>>> import numpy as np
>>> import numpy.linalg as la
>>> np.set_printoptions(precision=2, suppress=True, linewidth=160, sign=" ")
>>> A2 = np.array([[-6, -9], [9, -9]])
>>> W0 = A2 - A2.T
>>> W0
array([[  0, -18],
       [ 18,   0]])
>>> # skew, so no eigenvalue has a real part
>>> vec = np.array([2, 0])
>>> la.eigvals(W0).real
array([ 0.,  0.])
>>> vec @ W0 @ vec
np.int64(0)
>>> O = la.solve(np.eye(2) - W0, np.eye(2) + W0)
>>> round(float(la.det(O)), 2)
1.0
>>> rng = np.random.default_rng(29)
>>> idx = rng.permutation(2)
>>> idx
array([ 0,  1])
>>> A2 = W0[idx][:, idx]
>>> np.allclose(A2, W0)
True
>>> np.sort(np.abs(la.eigvals(A2)))
array([ 18.,  18.])
>>> np.trace(A2)
np.int64(0)
>>> idx = rng.permutation(2)
>>> A2 = W0[:, idx] * rng.choice([-1, 1], 2)
>>> A2
array([[-18,   0],
       [  0,  18]])
>>> left, _, Vh = la.svd(W0.T @ A2)
>>> la.lstsq(W0, A2)[0]
array([[ 0.,  1.],
       [ 1.,  0.]])
>>> left @ Vh
array([[ 0.,  1.],
       [ 1.,  0.]])
>>> idx
array([ 1,  0])
>>> r0 = np.array([-1, 1])
>>> A2 = W0 + np.outer(r0, np.eye(2)[0])
>>> la.matrix_rank(A2 - W0)
np.int64(1)
>>> la.matrix_rank(la.inv(A2) - la.inv(W0), tol=1e-8)
np.int64(1)
>>> A2
array([[ -1., -18.],
       [ 19.,   0.]])
>>> round(la.det(A2) / la.det(W0), 2), np.round(1 + la.solve(W0, r0)[0], 2)
(np.float64(1.06), np.float64(1.06))
>>> feats = np.loadtxt("arr.csv", delimiter=",")
>>> feats
array([[  3.88,   8.34,   6.17,  -4.33],
       [  2.34,   4.41,  -0.03,   8.74],
       [ -8.8 ,  -1.17,  -7.26, -16.43],
       [  8.88,  15.18,  16.56, -15.72],
       [  8.38,   9.2 ,   6.79,  13.15],
       [-11.4 ,  -7.42, -17.1 ,   3.61],
       [ -1.92,   4.44,   0.78, -12.21],
       [ -5.98,  -3.62, -11.79,  10.14],
       [ -1.02,   2.72,  -2.22,   1.19],
       [ -2.84,  -1.76,  -9.27,  15.74],
       [ 11.77,  13.21,  12.8 ,   8.7 ],
       [ -0.21,   4.36,   0.34,  -3.46],
       [ -1.97,   0.69,  -5.4 ,   7.17],
       [  8.98,  10.5 ,   8.83,   9.28],
       [-16.11, -10.99, -22.15,  -0.71],
       [  9.54,   9.52,   7.11,  17.19],
       [  5.6 ,   5.6 ,   1.35,  18.45],
       [-11.45,  -2.56,  -9.08, -22.08],
       [ -5.84,  -2.47,  -9.93,   4.86],
       [  6.83,  11.4 ,  10.7 ,  -5.94],
       [-10.45,  -4.37, -12.24,  -7.74]])
>>> rk = la.matrix_rank(feats)
>>> rk
np.int64(3)
>>> null = la.svd(feats)[2][rk:].T
>>> [int(la.matrix_rank(feats[:, :j + 1])) for j in range(4)]
[1, 2, 3, 3]
>>> np.round(null @ null.T, 2) + 0
array([[ 0.66, -0.05, -0.45, -0.15],
       [-0.05,  0.  ,  0.04,  0.01],
       [-0.45,  0.04,  0.3 ,  0.1 ],
       [-0.15,  0.01,  0.1 ,  0.03]])
>>> [int(la.matrix_rank(np.delete(feats, i, axis=0))) for i in range(21)]
[3, 3, 3, 3, 3, 3, 3, 3, 3, 3, 3, 3, 3, 3, 3, 3, 3, 3, 3, 3, 3]
>>> [int(la.matrix_rank(feats[:i])) for i in range(1, len(feats) + 1)]
[1, 2, 3, 3, 3, 3, 3, 3, 3, 3, 3, 3, 3, 3, 3, 3, 3, 3, 3, 3, 3]
>>> np.round(feats @ null, 2) + 0
array([[ 0.],
       [ 0.],
       [ 0.],
       [ 0.],
       [ 0.],
       [ 0.],
       [ 0.],
       [ 0.],
       [ 0.],
       [ 0.],
       [ 0.],
       [ 0.],
       [ 0.],
       [ 0.],
       [ 0.],
       [ 0.],
       [ 0.],
       [ 0.],
       [ 0.],
       [ 0.],
       [ 0.]])
>>> cen = feats - feats.mean(axis=1)
Traceback (most recent call last):
  File "<python-input-42>", line 1, in <module>
    cen = feats - feats.mean(axis=1)
          ~~~~~~^~~~~~~~~~~~~~~~~~~~
ValueError: operands could not be broadcast together with shapes (21,4) (21,) 
>>> cen = feats - feats.mean(axis=0)
>>> left, sig, Vh = la.svd(cen, full_matrices=False)
>>> np.searchsorted(np.cumsum(sig ** 2) / (sig ** 2).sum(), 0.9) + 1
np.int64(2)
>>> np.unique(feats.round(6), axis=0).shape
(21, 4)
>>> try:
...     la.inv(feats)
... except la.LinAlgError as e:
...     print(repr(e))
... 
LinAlgError('Last 2 dimensions of the array must be square')
>>> feats @ la.pinv(feats) @ feats
array([[  3.88,   8.34,   6.17,  -4.33],
       [  2.34,   4.41,  -0.03,   8.74],
       [ -8.8 ,  -1.17,  -7.26, -16.43],
       [  8.88,  15.18,  16.56, -15.72],
       [  8.38,   9.2 ,   6.79,  13.15],
       [-11.4 ,  -7.42, -17.1 ,   3.61],
       [ -1.92,   4.44,   0.78, -12.21],
       [ -5.98,  -3.62, -11.79,  10.14],
       [ -1.02,   2.72,  -2.22,   1.19],
       [ -2.84,  -1.76,  -9.27,  15.74],
       [ 11.77,  13.21,  12.8 ,   8.7 ],
       [ -0.21,   4.36,   0.34,  -3.46],
       [ -1.97,   0.69,  -5.4 ,   7.17],
       [  8.98,  10.5 ,   8.83,   9.28],
       [-16.11, -10.99, -22.15,  -0.71],
       [  9.54,   9.52,   7.11,  17.19],
       [  5.6 ,   5.6 ,   1.35,  18.45],
       [-11.45,  -2.56,  -9.08, -22.08],
       [ -5.84,  -2.47,  -9.93,   4.86],
       [  6.83,  11.4 ,  10.7 ,  -5.94],
       [-10.45,  -4.37, -12.24,  -7.74]])
>>> round(float(np.trace(la.pinv(feats) @ feats)), 2)
3.0
>>> cov = np.cov(feats, rowvar=False)
>>> cov.shape
(4, 4)
>>> np.corrcoef(feats.T)
array([[ 1.  ,  0.96,  0.94,  0.38],
       [ 0.96,  1.  ,  1.  ,  0.09],
       [ 0.94,  1.  ,  1.  ,  0.05],
       [ 0.38,  0.09,  0.05,  1.  ]])
>>> np.argwhere(np.triu(np.abs(np.corrcoef(feats.T)) > 0.8, 1))
array([[ 0,  1],
       [ 0,  2],
       [ 1,  2]])
>>> np.round(np.corrcoef(feats[:, 0], feats[:, 1])[0, 1], 2)
np.float64(0.96)
>>> np.argsort(-feats.std(axis=0).round(6), kind="stable")
array([ 3,  2,  0,  1])
>>> feats.std(axis=0)
array([  8.  ,   6.94,  10.08,  11.39])
>>> A2 = feats / np.sqrt((feats ** 2).mean(axis=1, keepdims=True))
>>> la.matrix_rank(A2) == la.matrix_rank(feats)
np.True_
>>> A2[20]
array([-1.14, -0.48, -1.33, -0.84])
>>> F = np.load("case17.npy")
>>> F
array([[ 1.31,  1.5 ,  0.7 ,  0.5 ],
       [ 1.94, -0.4 ,  1.  ,  1.7 ],
       [-1.5 ,  0.9 , -0.8 ,  0.5 ],
       [ 0.95, -0.7 ,  0.4 , -0.3 ],
       [ 0.63, -0.6 ,  0.3 ,  0.8 ],
       [ 1.02,  2.7 ,  0.5 ,  0.2 ],
       [ 0.65, -0.7 ,  0.3 ,  0.5 ],
       [ 0.91,  0.5 ,  0.4 ,  0.4 ],
       [ 0.65, -2.1 ,  0.4 ,  1.1 ],
       [-0.74,  0.7 , -0.4 ,  0.8 ],
       [-4.79, -0.4 , -2.5 , -0.3 ],
       [-0.29,  0.6 , -0.1 , -0.3 ],
       [-0.17, -1.9 ,  0.  ,  1.4 ],
       [ 4.54,  0.6 ,  2.2 ,  1.2 ],
       [ 2.45,  0.7 ,  1.3 ,  0.8 ],
       [ 0.56, -0.2 ,  0.2 , -0.9 ],
       [-0.84, -0.7 , -0.5 , -2.3 ],
       [-1.37, -2.7 , -0.7 ,  0.7 ],
       [-1.87,  1.7 , -1.  , -2.2 ],
       [-0.97,  0.2 , -0.5 , -0.8 ],
       [-2.52,  1.6 , -1.3 , -0.6 ],
       [-0.67,  1.8 , -0.3 , -0.8 ],
       [ 1.42,  0.7 ,  0.8 , -2.7 ],
       [-2.48, -0.6 , -1.2 , -0.6 ],
       [ 0.93,  0.6 ,  0.5 ,  2.7 ],
       [-2.7 ,  0.2 , -1.4 ,  1.6 ],
       [ 3.12,  0.9 ,  1.7 , -0.3 ],
       [-0.21,  2.  , -0.1 ,  0.7 ],
       [ 1.59, -0.9 ,  0.8 ,  1.4 ],
       [ 1.25,  1.4 ,  0.6 , -0.5 ],
       [-3.04, -2.6 , -1.5 ,  0.2 ]])
>>> A2 = np.c_[F[:, :3] @ np.array([[1, 0, 0], [2, -2, 2], [2, 2, 0]]), np.array([0, 2, 0, 2, 1, -2, 2, 0, -2, 1, 1, -1, 2, -1, -1, -2, -2, 1, -1, 0, 0, 1, -1, 0, -1, 2, -1, -2, 2, -1, -1])]
>>> A2
array([[  5.71,  -1.6 ,   3.  ,   0.  ],
       [  3.14,   2.8 ,  -0.8 ,   2.  ],
       [ -1.3 ,  -3.4 ,   1.8 ,   0.  ],
       [  0.35,   2.2 ,  -1.4 ,   2.  ],
       [  0.03,   1.8 ,  -1.2 ,   1.  ],
       [  7.42,  -4.4 ,   5.4 ,  -2.  ],
       [ -0.15,   2.  ,  -1.4 ,   2.  ],
       [  2.71,  -0.2 ,   1.  ,   0.  ],
       [ -2.75,   5.  ,  -4.2 ,  -2.  ],
       [ -0.14,  -2.2 ,   1.4 ,   1.  ],
       [-10.59,  -4.2 ,  -0.8 ,   1.  ],
       [  0.71,  -1.4 ,   1.2 ,  -1.  ],
       [ -3.97,   3.8 ,  -3.8 ,   2.  ],
       [ 10.14,   3.2 ,   1.2 ,  -1.  ],
       [  6.45,   1.2 ,   1.4 ,  -1.  ],
       [  0.56,   0.8 ,  -0.4 ,  -2.  ],
       [ -3.24,   0.4 ,  -1.4 ,  -2.  ],
       [ -8.17,   4.  ,  -5.4 ,   1.  ],
       [ -0.47,  -5.4 ,   3.4 ,  -1.  ],
       [ -1.57,  -1.4 ,   0.4 ,   0.  ],
       [ -1.92,  -5.8 ,   3.2 ,   0.  ],
       [  2.33,  -4.2 ,   3.6 ,   1.  ],
       [  4.42,   0.2 ,   1.4 ,  -1.  ],
       [ -6.08,  -1.2 ,  -1.2 ,   0.  ],
       [  3.13,  -0.2 ,   1.2 ,  -1.  ],
       [ -5.1 ,  -3.2 ,   0.4 ,   2.  ],
       [  8.32,   1.6 ,   1.8 ,  -1.  ],
       [  3.59,  -4.2 ,   4.  ,  -2.  ],
       [  1.39,   3.4 ,  -1.8 ,   2.  ],
       [  5.25,  -1.6 ,   2.8 ,  -1.  ],
       [-11.24,   2.2 ,  -5.2 ,  -1.  ]])
>>> la.matrix_rank(A2)
np.int64(4)
